>>> import numpy as np
>>> np.set_printoptions(precision=3, suppress=True, linewidth=200, sign=" ")
>>> A = np.loadtxt("m.csv", delimiter=",")
>>> A
array([[-40.499, -40.071, -60.234,  40.14 ],
       [-38.626, -38.848, -60.524,  39.953],
       [-39.576, -40.527, -60.512,  39.755],
       [-40.402, -39.067, -59.194,  39.492],
       [-40.49 , -40.003, -59.335,  39.247],
       [-42.742, -40.512, -60.938,  40.558],
       [-38.959, -39.232, -59.053,  39.178],
       [-42.435, -41.284, -59.658,  38.205],
       [-39.807, -38.574, -60.34 ,  40.388],
       [-41.065, -39.885, -61.147,  39.859],
       [-40.346, -38.713, -59.942,  40.623],
       [-40.223, -39.774, -59.545,  41.232],
       [-40.313, -41.167, -60.607,  39.805],
       [-38.814, -38.175, -61.302,  39.38 ],
       [-38.848, -38.497, -62.03 ,  38.492],
       [-41.332, -40.009, -61.827,  40.867],
       [-38.125, -40.02 , -60.207,  41.269],
       [-40.238, -39.696, -59.175,  39.714],
       [-37.222, -39.208, -60.162,  40.367],
       [-41.157, -40.641, -59.044,  40.114],
       [-39.205, -41.67 , -58.108,  39.943],
       [-39.546, -40.596, -60.57 ,  39.532],
       [-40.092, -40.302, -59.724,  39.356],
       [-41.017, -40.314, -60.07 ,  40.759],
       [-39.169, -39.982, -59.645,  39.99 ],
       [-40.617, -39.838, -58.972,  41.612],
       [-40.202, -37.539, -59.27 ,  40.658],
       [-38.772, -40.43 , -61.671,  41.081]])
>>> r0 = np.array([1, 3])
>>> np.polyval(r0, A[7])
array([-39.435, -38.284, -56.658,  41.205])
>>> np.correlate(A[7], A[14], "full")
array([-1633.408,  1043.139,  1898.111,  8408.998,  1530.599,   846.816, -1484.188])
>>> print(np.cross(A[7, :3], A[14, :3]))
[ 264.192 -314.649   29.819]
>>> hat = A @ np.linalg.solve(A.T @ A, A.T)
>>> np.round(np.linalg.eigvalsh(hat), 3) + 0
array([ 0.,  0.,  0.,  0.,  0.,  0.,  0.,  0.,  0.,  0.,  0.,  0.,  0.,  0.,  0.,  0.,  0.,  0.,  0.,  0.,  0.,  0.,  0.,  0.,  1.,  1.,  1.,  1.])
>>> round(float(np.trace(hat)), 3)
4.0
>>> cov = np.cov(A, rowvar=False)
>>> A.std(axis=0)
array([ 1.2  ,  0.952,  0.938,  0.797])
>>> round(float(np.corrcoef(A[:, 3], A[:, 1])[0, 1]), 3)
0.046
>>> print(np.corrcoef(A.T))
[[ 1.     0.335 -0.074  0.039]
 [ 0.335  1.    -0.163  0.046]
 [-0.074 -0.163  1.     0.014]
 [ 0.039  0.046  0.014  1.   ]]
>>> cov.shape
(4, 4)
>>> dist = np.linalg.norm(A[:, None] - A[None], axis=-1)
>>> np.unravel_index(dist.round(6).argmax(), dist.shape)
(np.int64(7), np.int64(18))
>>> dist.shape
(28, 28)
>>> np.linalg.matrix_rank(dist ** 2)
np.int64(6)
>>> (dist + 1e9 * np.eye(28)).round(6).argmin(axis=1)
array([ 23,  13,  21,  17,  17,  15,  24,  19,  10,   0,   8,  25,   2,   1,  13,   9,  18,   4,  16,  23,  24,   2,   4,   0,   2,  11,  10,  16])
>>> dist.mean(axis=1).argmax()
np.int64(7)
>>> Y = np.array([[0]])
>>> cent = np.array([[0, 0, 2], [1, 0, 1], [0, 2, 1]])
>>> W0 = np.block([[Y, np.array([[3, 1, 3]])], [np.zeros((3, 1)), cent]])
>>> W0
array([[ 0.,  3.,  1.,  3.],
       [ 0.,  0.,  0.,  2.],
       [ 0.,  1.,  0.,  1.],
       [ 0.,  0.,  2.,  1.]])
>>> # looks like rank 3
>>> left, sigma, Vt = np.linalg.svd(W0)
>>> sigma
array([ 4.952,  1.901,  1.365,  0.   ])
>>> print(np.argmax(sigma[:-1] / (sigma[1:] + 1e-6)) + 1)
3
>>> Y = left[:, :3] @ np.diag(sigma[:3]) @ Vt[:3]
>>> round(float(np.abs(W0 - Y).max()), 3)
0.0
>>> round(np.linalg.norm(W0 - Y, 2), 3), sigma[3]
(np.float64(0.0), np.float64(0.0))
>>> Y = np.array([[-1, -5, 2], [2, 1, 0], [-4, 3, 4], [-3, 4, 5]])
>>> np.einsum("ij,ij->i", W0, W0)
array([ 19.,   4.,   2.,   5.])
>>> np.einsum("ik,kj->ji", W0, Y)
array([[ -7.,  -6.,  -1., -11.],
       [ 18.,   8.,   5.,  10.],
       [ 19.,  10.,   5.,  13.]])
>>> np.einsum("ik,kj->ij", W0, Y)
array([[ -7.,  18.,  19.],
       [ -6.,   8.,  10.],
       [ -1.,   5.,   5.],
       [-11.,  10.,  13.]])
>>> np.einsum("ij->j", W0)
array([ 0.,  4.,  3.,  7.])
>>> np.linalg.matrix_rank(np.vstack([W0, Y.T]))
np.int64(4)
>>> W0 @ Y
array([[ -7.,  18.,  19.],
       [ -6.,   8.,  10.],
       [ -1.,   5.,   5.],
       [-11.,  10.,  13.]])
>>> np.vstack([W0, Y.T]).shape
(7, 4)
>>> rng = np.random.default_rng(5429)
>>> idx = rng.permutation(4)
>>> print(idx)
[ 3  1  2  0]
>>> Y = W0[idx][:, idx]
>>> np.allclose(Y, W0)
False
>>> np.round(np.linalg.det(Y), 3), round(float(np.linalg.det(W0[idx])), 3)
(np.float64(0.0), 0.0)
>>> m1 = np.loadtxt("x.csv", delimiter=",")
>>> m1
array([[  2.,   1.,   1.,   2.,   1.,   1.],
       [  2.,   2.,   2.,   2.,   2.,   2.],
       [  2.,   0.,   2.,   2.,   0.,   2.],
       [ 10.,   5.,   5.,   8.,   4.,   4.],
       [ 10.,  10.,  10.,   8.,   8.,   8.],
       [ 10.,   0.,  10.,   8.,   0.,   8.]])
>>> Y = m1 / np.linalg.norm(m1, axis=1, keepdims=True)
>>> cov = Y @ Y.T
>>> np.linalg.norm(Y, axis=1)
array([ 1.,  1.,  1.,  1.,  1.,  1.])
>>> (np.abs(cov) > 0.9).astype(int)
array([[ 1,  1,  0,  1,  1,  0],
       [ 1,  1,  0,  1,  1,  0],
       [ 0,  0,  1,  0,  0,  1],
       [ 1,  1,  0,  1,  1,  0],
       [ 1,  1,  0,  1,  1,  0],
       [ 0,  0,  1,  0,  0,  1]])
>>> cov
array([[ 1.   ,  0.943,  0.866,  0.994,  0.937,  0.861],
       [ 0.943,  1.   ,  0.816,  0.937,  0.994,  0.812],
       [ 0.866,  0.816,  1.   ,  0.861,  0.812,  0.994],
       [ 0.994,  0.937,  0.861,  1.   ,  0.943,  0.866],
       [ 0.937,  0.994,  0.812,  0.943,  1.   ,  0.816],
       [ 0.861,  0.812,  0.994,  0.866,  0.816,  1.   ]])
>>> print((cov - 2 * np.eye(6)).round(6).argmax(axis=1))
[ 3  4  5  0  1  2]
>>> np.argwhere(np.triu(np.abs(cov) > 0.95, 1))
array([[ 0,  3],
       [ 1,  4],
       [ 2,  5]])
>>> round(float(np.degrees(np.arccos(np.clip(cov[4, 3], -1, 1)))), 3)
19.471
>>> print(cov[4])
[ 0.937  0.994  0.812  0.943  1.     0.816]
>>> data = np.array([[14, -2, 1], [2, 8, -1], [-2, -1, 7]])
>>> Y = np.array([[-2, 0, 2], [0, 3, -3], [4, 2, 0]])
>>> np.linalg.matrix_rank(data @ Y)
np.int64(3)
>>> Y = np.array([[1, 1, 1], [5, 3, 2]])
>>> cent = np.kron(Y, data)
>>> np.linalg.matrix_rank(cent)
np.int64(6)
>>> print(cent.shape)
(6, 9)
>>> print(cent)
[[ 14  -2   1  14  -2   1  14  -2   1]
 [  2   8  -1   2   8  -1   2   8  -1]
 [ -2  -1   7  -2  -1   7  -2  -1   7]
 [ 70 -10   5  42  -6   3  28  -4   2]
 [ 10  40  -5   6  24  -3   4  16  -2]
 [-10  -5  35  -6  -3  21  -4  -2  14]]
>>> evals, vecs = np.linalg.eig(data)
>>> evals
array([ 12.401,  10.229,   6.369])
>>> np.round(data @ vecs[:, 0] - evals[0] * vecs[:, 0], 3) + 0
array([ 0.,  0.,  0.])
>>> J = np.load("out12.npy")
>>> print(J)
[[-3.326  5.358  0.363 10.839]
 [-4.119  5.396  0.993 10.787]
 [-7.104  4.259 -0.37  10.496]
 [-5.674  6.049  0.129  8.443]
 [-4.893  3.845 -1.642 10.357]
 [-4.457  5.774  0.532 11.47 ]
 [-5.237  4.875  0.607  9.676]
 [-6.999  3.996  1.333 10.769]
 [-6.213  5.227 -0.077 10.727]
 [-4.755  3.195  0.432 10.158]
 [-3.598  5.045  0.116  8.901]
 [-6.032  4.248  0.308  9.805]
 [-3.668  6.938 -1.912  9.141]
 [-4.189  7.191  1.73   9.357]
 [-5.798  3.003  0.638  9.554]
 [-6.294  5.123  0.608 11.958]
 [-4.91   5.241  0.487  7.977]
 [-6.241  5.593  0.652 11.859]
 [-5.098  5.461  0.343  8.341]
 [-4.111  6.264  0.784  8.786]
 [-4.871  3.883 -1.036 11.154]
 [-6.379  5.957 -0.274  9.423]
 [-6.027  5.049 -0.999 10.627]
 [-4.687  4.959  1.287 11.147]
 [-5.101  2.945 -0.154 11.476]
 [-4.843  5.349 -0.273  9.591]
 [-4.638  4.742  1.858  8.242]
 [-5.556  5.848 -0.003 10.548]
 [-5.161  5.645  0.088  9.538]]
>>> hat = J @ np.linalg.solve(J.T @ J, J.T)
>>> np.round(np.trace(hat), 3)
np.float64(4.0)
>>> np.round(np.linalg.eigvalsh(hat), 3) + 0
array([ 0.,  0.,  0.,  0.,  0.,  0.,  0.,  0.,  0.,  0.,  0.,  0.,  0.,  0.,  0.,  0.,  0.,  0.,  0.,  0.,  0.,  0.,  0.,  0.,  0.,  1.,  1.,  1.,  1.])
>>> np.allclose(hat @ hat, hat)
True
>>> dist = np.linalg.norm(J[:, None] - J[None], axis=-1)
>>> dist[12].round(6).argsort(kind="stable")[:4]
array([ 12,  25,  10,  19])
>>> np.linalg.matrix_rank(dist ** 2)
np.int64(6)
>>> np.unravel_index(dist.round(6).argmax(), dist.shape)
(np.int64(7), np.int64(12))
>>> dist.shape
(29, 29)
>>> dist.mean(axis=1).argmax()
np.int64(12)
>>> dist[:5, :5]
array([[ 0.   ,  1.015,  4.017,  3.433,  3.   ],
       [ 1.015,  0.   ,  3.485,  3.014,  3.183],
       [ 4.017,  3.485,  0.   ,  3.117,  2.588],
       [ 3.433,  3.014,  3.117,  0.   ,  3.502],
       [ 3.   ,  3.183,  2.588,  3.502,  0.   ]])
>>> cen = J - J.mean(axis=0)
>>> vecs = np.linalg.svd(cen)[2][:1]
>>> Y = cen - cen @ vecs.T @ vecs
>>> np.linalg.norm(Y, axis=1).round(6).argmax()
np.int64(12)
>>> np.diag(vecs.T @ vecs)
array([ 0.222,  0.333,  0.008,  0.437])
>>> K = np.load("layer17.npy")
>>> K
array([[ 28.968, -50.818,  10.029, -53.531],
       [ 28.821, -48.08 ,  10.558, -51.432],
       [ 31.277, -51.136,  10.837, -49.332],
       [ 31.137, -50.603,   9.561, -49.043],
       [ 28.803, -48.863,   9.822, -50.624],
       [ 30.466, -48.528,   8.095, -48.857],
       [ 29.028, -49.892,   9.603, -49.099],
       [ 30.104, -49.603,   9.955, -50.459],
       [ 30.694, -52.432,  10.744, -50.408],
       [ 28.776, -49.715,  11.754, -50.083],
       [ 29.678, -49.729,  11.598, -50.067],
       [ 30.001, -48.283,   9.832, -50.397],
       [ 28.242, -49.419,  11.172, -50.554],
       [ 28.902, -50.014,  10.291, -49.769],
       [ 29.944, -51.609,   9.422, -49.487],
       [ 30.078, -51.568,  10.407, -49.517],
       [ 31.066, -50.117,   9.562, -51.212],
       [ 29.311, -50.652,   9.75 , -48.715],
       [ 29.735, -48.255,  10.521, -50.665],
       [ 28.459, -50.518,   9.493, -50.542],
       [ 28.972, -50.361,  10.014, -50.978],
       [ 29.237, -51.275,  10.962, -50.059],
       [ 30.282, -50.839,  11.724, -49.532],
       [ 31.315, -51.137,   9.427, -47.976],
       [ 31.102, -49.988,   9.881, -49.118]])
>>> r0, r1 = K[14], K[16]
>>> round(r0 @ r0, 3)
np.float64(6097.869)
>>> p = (r0 @ r1) / (r0 @ r0) * r0
>>> r1 - p
array([ 0.909,  1.858,  0.073, -1.374])
>>> print(round(float((r1 - p) @ r0), 3))
-0.0
>>> round(float(np.linalg.norm(r0 + r1) ** 2 + np.linalg.norm(r0 - r1) ** 2), 3)
24577.56
